In [1]: import numpy as np

In [2]: from numpy import linalg as LA

In [3]: np.set_printoptions(precision=2, suppress=True, linewidth=140, floatmode="fixed")

In [4]: W0 = np.loadtxt("m.csv", delimiter=",")

In [5]: W0
Out[5]: 
array([[0.05, 0.10, 0.05, 0.14, 0.10, 0.00, 0.14, 0.05, 0.00, 0.05, 0.05, 0.10, 0.05, 0.10, 0.05],
       [0.07, 0.07, 0.07, 0.10, 0.00, 0.10, 0.10, 0.03, 0.03, 0.00, 0.07, 0.03, 0.10, 0.10, 0.10],
       [0.00, 0.20, 0.07, 0.00, 0.20, 0.07, 0.07, 0.00, 0.00, 0.20, 0.13, 0.00, 0.00, 0.07, 0.00],
       [0.14, 0.09, 0.05, 0.09, 0.00, 0.00, 0.05, 0.14, 0.05, 0.00, 0.05, 0.14, 0.05, 0.05, 0.14],
       [0.08, 0.08, 0.04, 0.12, 0.17, 0.00, 0.12, 0.04, 0.08, 0.00, 0.12, 0.04, 0.00, 0.08, 0.00],
       [0.08, 0.08, 0.08, 0.00, 0.08, 0.04, 0.12, 0.12, 0.12, 0.08, 0.04, 0.12, 0.04, 0.00, 0.04],
       [0.12, 0.12, 0.08, 0.00, 0.04, 0.12, 0.04, 0.00, 0.08, 0.08, 0.00, 0.12, 0.00, 0.12, 0.08],
       [0.00, 0.00, 0.06, 0.12, 0.12, 0.06, 0.06, 0.12, 0.00, 0.12, 0.00, 0.12, 0.06, 0.12, 0.06],
       [0.00, 0.00, 0.15, 0.00, 0.05, 0.10, 0.15, 0.05, 0.15, 0.00, 0.10, 0.00, 0.05, 0.15, 0.05],
       [0.05, 0.14, 0.09, 0.00, 0.05, 0.00, 0.05, 0.05, 0.09, 0.14, 0.09, 0.05, 0.14, 0.00, 0.09],
       [0.06, 0.00, 0.06, 0.00, 0.11, 0.11, 0.11, 0.17, 0.06, 0.00, 0.11, 0.11, 0.00, 0.11, 0.00],
       [0.00, 0.00, 0.05, 0.16, 0.00, 0.00, 0.11, 0.16, 0.00, 0.16, 0.16, 0.11, 0.11, 0.00, 0.00],
       [0.10, 0.14, 0.10, 0.10, 0.14, 0.10, 0.00, 0.00, 0.00, 0.10, 0.00, 0.10, 0.10, 0.05, 0.00],
       [0.00, 0.12, 0.00, 0.18, 0.00, 0.06, 0.00, 0.18, 0.06, 0.12, 0.06, 0.06, 0.00, 0.18, 0.00],
       [0.06, 0.12, 0.00, 0.06, 0.00, 0.06, 0.06, 0.00, 0.06, 0.18, 0.06, 0.18, 0.00, 0.00, 0.18]])

In [6]: q, V = LA.qr(W0[:, :11])[0], LA.qr(W0[:, 11:])[0]

In [7]: sigma = LA.svd(q.T @ V, compute_uv=False)

In [8]: sigma
Out[8]: array([0.99, 0.96, 0.85, 0.75])

In [9]: np.degrees(np.arccos(sigma.clip(0, 1)))
Out[9]: array([ 6.41, 16.12, 32.03, 41.81])

In [10]: rng = np.random.default_rng(48960)

In [11]: idx = rng.permutation(15)

In [12]: B = W0[:, idx] * rng.choice([-1, 1], 15)

In [13]: B
Out[13]: 
array([[-0.14,  0.05,  0.05, -0.10, -0.00,  0.14,  0.10, -0.05,  0.10, -0.05,  0.05, -0.05, -0.10,  0.05, -0.00],
       [-0.10,  0.00,  0.03, -0.10, -0.03,  0.10,  0.03, -0.07,  0.00, -0.07,  0.10, -0.07, -0.07,  0.10, -0.10],
       [-0.07,  0.20,  0.00, -0.07, -0.00,  0.00,  0.00, -0.13,  0.20, -0.07,  0.00, -0.00, -0.20,  0.00, -0.07],
       [-0.05,  0.00,  0.14, -0.05, -0.05,  0.09,  0.14, -0.05,  0.00, -0.05,  0.14, -0.14, -0.09,  0.05, -0.00],
       [-0.12,  0.00,  0.04, -0.08, -0.08,  0.12,  0.04, -0.12,  0.17, -0.04,  0.00, -0.08, -0.08,  0.00, -0.00],
       [-0.12,  0.08,  0.12, -0.00, -0.12,  0.00,  0.12, -0.04,  0.08, -0.08,  0.04, -0.08, -0.08,  0.04, -0.04],
       [-0.04,  0.08,  0.00, -0.12, -0.08,  0.00,  0.12, -0.00,  0.04, -0.08,  0.08, -0.12, -0.12,  0.00, -0.12],
       [-0.06,  0.12,  0.12, -0.12, -0.00,  0.12,  0.12, -0.00,  0.12, -0.06,  0.06, -0.00, -0.00,  0.06, -0.06],
       [-0.15,  0.00,  0.05, -0.15, -0.15,  0.00,  0.00, -0.10,  0.05, -0.15,  0.05, -0.00, -0.00,  0.05, -0.10],
       [-0.05,  0.14,  0.05, -0.00, -0.09,  0.00,  0.05, -0.09,  0.05, -0.09,  0.09, -0.05, -0.14,  0.14, -0.00],
       [-0.11,  0.00,  0.17, -0.11, -0.06,  0.00,  0.11, -0.11,  0.11, -0.06,  0.00, -0.06, -0.00,  0.00, -0.11],
       [-0.11,  0.16,  0.16, -0.00, -0.00,  0.16,  0.11, -0.16,  0.00, -0.05,  0.00, -0.00, -0.00,  0.11, -0.00],
       [-0.00,  0.10,  0.00, -0.05, -0.00,  0.10,  0.10, -0.00,  0.14, -0.10,  0.00, -0.10, -0.14,  0.10, -0.10],
       [-0.00,  0.12,  0.18, -0.18, -0.06,  0.18,  0.06, -0.06,  0.00, -0.00,  0.00, -0.00, -0.12,  0.00, -0.06],
       [-0.06,  0.18,  0.00, -0.00, -0.06,  0.06,  0.18, -0.06,  0.00, -0.00,  0.18, -0.06, -0.12,  0.00, -0.06]])

In [14]: Uu, _, Vh = LA.svd(W0.T @ B)

In [15]: idx
Out[15]: array([ 6,  9,  7, 13,  8,  3, 11, 10,  4,  2, 14,  0,  1, 12,  5])
